In [1]: import numpy as np

In [2]: import numpy.linalg as la

In [3]: np.set_printoptions(precision=3, suppress=True, linewidth=120, legacy="1.25")

In [4]: rnd = lambda a: np.round(a, 3) + 0

In [5]: A = np.load("arr.npy")

In [6]: A
Out[6]: 
array([[0, 0, 0, 0, 1, 0, 0, 0, 0, 1, 0, 0, 0, 1, 0],
       [0, 0, 0, 0, 1, 0, 1, 0, 0, 1, 0, 1, 0, 0, 0],
       [0, 0, 0, 0, 0, 0, 0, 0, 0, 0, 0, 0, 0, 1, 0],
       [0, 0, 0, 0, 0, 1, 0, 0, 0, 0, 0, 0, 1, 1, 1],
       [1, 1, 0, 0, 0, 0, 0, 0, 1, 0, 0, 0, 0, 0, 0],
       [0, 0, 0, 1, 0, 0, 0, 0, 0, 0, 0, 0, 1, 0, 1],
       [0, 1, 0, 0, 0, 0, 0, 0, 0, 0, 0, 0, 0, 0, 1],
       [0, 0, 0, 0, 0, 0, 0, 0, 0, 0, 0, 1, 0, 0, 0],
       [0, 0, 0, 0, 1, 0, 0, 0, 0, 0, 0, 0, 0, 0, 0],
       [1, 1, 0, 0, 0, 0, 0, 0, 0, 0, 1, 0, 0, 0, 1],
       [0, 0, 0, 0, 0, 0, 0, 0, 0, 1, 0, 1, 0, 0, 0],
       [0, 1, 0, 0, 0, 0, 0, 1, 0, 0, 1, 0, 0, 0, 0],
       [0, 0, 0, 1, 0, 1, 0, 0, 0, 0, 0, 0, 0, 0, 0],
       [1, 0, 1, 1, 0, 0, 0, 0, 0, 0, 0, 0, 0, 0, 0],
       [0, 0, 0, 1, 0, 1, 1, 0, 0, 1, 0, 0, 0, 0, 0]])

In [7]: A.sum(axis=0)
Out[7]: array([3, 4, 1, 4, 3, 3, 2, 1, 1, 4, 2, 3, 2, 3, 4])

In [8]: L = np.diag(A.sum(axis=1)) - A

In [9]: round(la.det(L[1:, 1:]))
Out[9]: 1710

In [10]: L @ np.ones(15)
Out[10]: array([0., 0., 0., 0., 0., 0., 0., 0., 0., 0., 0., 0., 0., 0., 0.])

In [11]: rng = np.random.default_rng(45)

In [12]: B = A + rng.integers(-2, 3, (15, 13)) @ rng.integers(-2, 3, (13, 15))

In [13]: B
Out[13]: 
array([[ -1,   1,   4,   1,  10,  -1,   1,   0,  -1,   2,   6,   3,   7,   3,  -7],
       [ -2,   5,   5,  -6,  -2,  -1,   0,  -6,  -3,  -1,   1,  -4,   6,  13, -10],
       [ 14,  -5,   4,  -4,  17,  -2,   1,   3,   4,   5,   2,   4,   8,   4,  -4],
       [ -7,  -7,   2,  -1,  -1,   0,  -4,   7,   7,  -2,   2,  -2,  -2,  -3,   2],
       [ -5,  28,   4,  -5,  -4, -10,   5, -13,   0,  -4,  -1,   5,  -9,   1,  -8],
       [ -3,   1,  -2, -10,  -2,   5,   5,  -4, -17, -12,  -1,   6, -10,  -9,   4],
       [  0,  -5,  11,  -5,  -2,   8,   6,  -5,  -4,  -5,  -3,  -8,   0,  14,  -5],
       [  7, -17,   3,  14,   7,  11,  -3,   7,   6,  11,  -4,  -1,   9,   2,   6],
       [  9,   5,  -3,   2,  10, -12,   5,  -5,   1,   8,   1,   7,   5,   8,   1],
       [ -8,   3,   2, -10,  -3,  -8,  -3,   1,  -1,  -7,   9,  -2,  -1,   2,  -3],
       [ 12,   0,  -7,  -7,   3,   1,  -4,  -1,   5,   9, -21,  11, -11,  -9,   7],
       [ -3, -14,  -4,   5,   5,   2,  -6,   6,  14,   1,   3,  -2,   3, -12,   5],
       [  8,  -7,  -2,   3,   5,   8,  16,   3,  -9,  -2,  -4,  11,  -5, -10,  13],
       [ -4,   4,  -9,  -8,  -6, -11,   7,  -9, -13,  -9,  14,  -9,  -5,   5,  -1],
       [  0,   1,  -4,  -9,  -9,   5,   3,  -5, -12,  -6,  -4,  -5, -16,  -4,   6]])

In [14]: np.abs(B - A).sum(axis=1)
Out[14]: array([ 45,  69,  80,  51, 103,  92,  83, 109,  81,  63, 106,  84, 104, 117,  89])

In [15]: la.matrix_rank(B - A, tol=1e-8)
Out[15]: 13

In [16]: x = np.array([0, -5, 5, -9, 6, -8, 5, -2, 7, 8, 6, 2, 3, -5, -7])

In [17]: rhs = B @ x

In [18]: c, lr = np.zeros(15), 1 / la.norm(B, 2) ** 2

In [19]: for i in range(4):
    ...:     c -= lr * B.T @ (B @ c - rhs)
    ...:     if i % 1 == 0: print(i, round(la.norm(B @ c - rhs), 3))
    ...: 
0 328.504
1 249.249
2 208.133
3 180.593

In [20]: rnd(la.cond(B))
Out[20]: 253.201

In [21]: B = np.array([[0.4, 0.8, 0.6, 2.4],
    ...:     [1.0, 0.2, -0.3, 0.0],
    ...:     [-1.1, -0.6, 0.7, -0.6],
    ...:     [-0.2, 0.2, 0.6, 1.1],
    ...:     [-1.0, -1.0, -0.4, -0.2],
    ...:     [-0.8, -0.1, -1.0, 2.2],
    ...:     [-0.3, 2.2, 0.5, -1.5],
    ...:     [-1.4, 0.0, 0.2, 0.9],
    ...:     [1.5, -0.6, -0.2, -0.3],
    ...:     [1.2, 1.7, -1.1, 0.6],
    ...:     [1.1, 1.3, -2.0, -0.1]])

In [22]: cent = np.array([[-0.4, -0.5, 0.7, 0.4, 1.4, 0.3, 0.7, 1.0, -0.6, 0.1, -2.1, -0.3, -0.9, -0.1, -1.1],
    ...:     [-0.2, -0.4, 1.2, 0.6, 1.1, -0.3, 1.2, -0.8, 0.6, -0.2, 0.0, -2.1, 1.3, 0.0, 0.0],
    ...:     [-0.6, 0.7, 1.1, 0.0, 0.9, -0.6, -0.3, -2.0, 1.6, 0.9, 0.9, 0.3, 0.2, 0.4, -0.4],
    ...:     [1.0, -1.0, -0.9, 1.1, 0.3, 0.1, -0.2, -1.3, -1.1, 1.8, 1.8, 1.0, 0.1, 1.0, -0.8]])

In [23]: feats = B @ cent

In [24]: rnd(feats)
Out[24]: 
array([[ 1.72, -2.5 , -0.26,  3.28,  2.7 , -0.24,  0.58, -4.56, -1.44,  4.74,  4.02,  0.78,  1.04,  2.6 , -2.6 ],
       [-0.26, -0.79,  0.61,  0.52,  1.35,  0.42,  1.03,  1.44, -0.96, -0.21, -2.37, -0.81, -0.7 , -0.22, -0.98],
       [-0.46,  1.88, -0.18, -1.46, -1.75, -0.63, -1.58, -1.24,  2.08, -0.44,  1.86,  1.2 ,  0.29, -0.21,  1.41],
       [ 0.78, -0.66, -0.23,  1.25,  0.81, -0.37, -0.3 , -2.99, -0.01,  2.46,  2.94,  0.92,  0.67,  1.36, -0.9 ],
       [ 0.64,  0.82, -2.16, -1.22, -2.92,  0.22, -1.74,  0.86, -0.42, -0.62,  1.38,  2.08, -0.5 , -0.26,  1.42],
       [ 3.14, -2.46, -3.76,  2.04, -1.47,  0.61, -0.82, -1.58, -3.6 ,  3.  ,  4.74,  2.35,  0.61,  1.88, -0.48],
       [-2.12,  1.12,  4.33, -0.45,  2.  , -1.2 ,  2.58, -1.11,  3.95, -2.72, -1.62, -5.88,  3.08, -1.27,  1.33],
       [ 1.34, -0.06, -1.57,  0.43, -1.51, -0.45, -1.22, -2.97,  0.17,  1.66,  4.74,  1.38,  1.39,  1.12,  0.74],
       [-0.66, -0.35,  0.38, -0.09,  1.17,  0.72,  0.45,  2.77, -1.25, -0.45, -3.87,  0.45, -2.2 , -0.53, -1.33],
       [ 0.44, -2.65,  1.13,  2.16,  2.74,  0.57,  3.09,  1.26, -2.12, -0.13, -2.43, -3.66,  0.97,  0.04, -1.36],
       [ 0.4 , -2.37,  0.22,  1.11,  1.14,  1.13,  2.95,  4.19, -2.97, -2.13, -4.29, -3.76,  0.29, -1.01, -0.33]])

In [25]: [round(float(x), 3) for x in la.svd(feats, compute_uv=False)[:3]]
Out[25]: [18.075, 12.535, 10.848]

In [26]: np.argsort(-la.norm(feats, axis=0).round(6), kind="stable")[:3]
Out[26]: array([10, 11,  7])

In [27]: la.matrix_rank(feats, rtol=0.1)
Out[27]: 4

In [28]: la.lstsq(feats[:-1].T, feats[-1])[2]
Out[28]: 4

In [29]: rnd(np.trace(la.pinv(feats) @ feats))
Out[29]: 4.0

In [30]: np.abs(np.diag(la.qr(feats)[1])) > 1e-9
Out[30]: array([ True,  True,  True,  True, False, False, False, False, False, False, False])

In [31]: [round(float(x), 3) for x in la.svd(A, compute_uv=False)[:3]]
Out[31]: [3.134, 2.872, 2.422]

In [32]: la.matrix_rank(A, rtol=0.1)
Out[32]: 13

In [33]: rnd(la.norm(A, 2) / la.norm(A))
Out[33]: 0.496

In [34]: la.cond(A) > 100
Out[34]: True
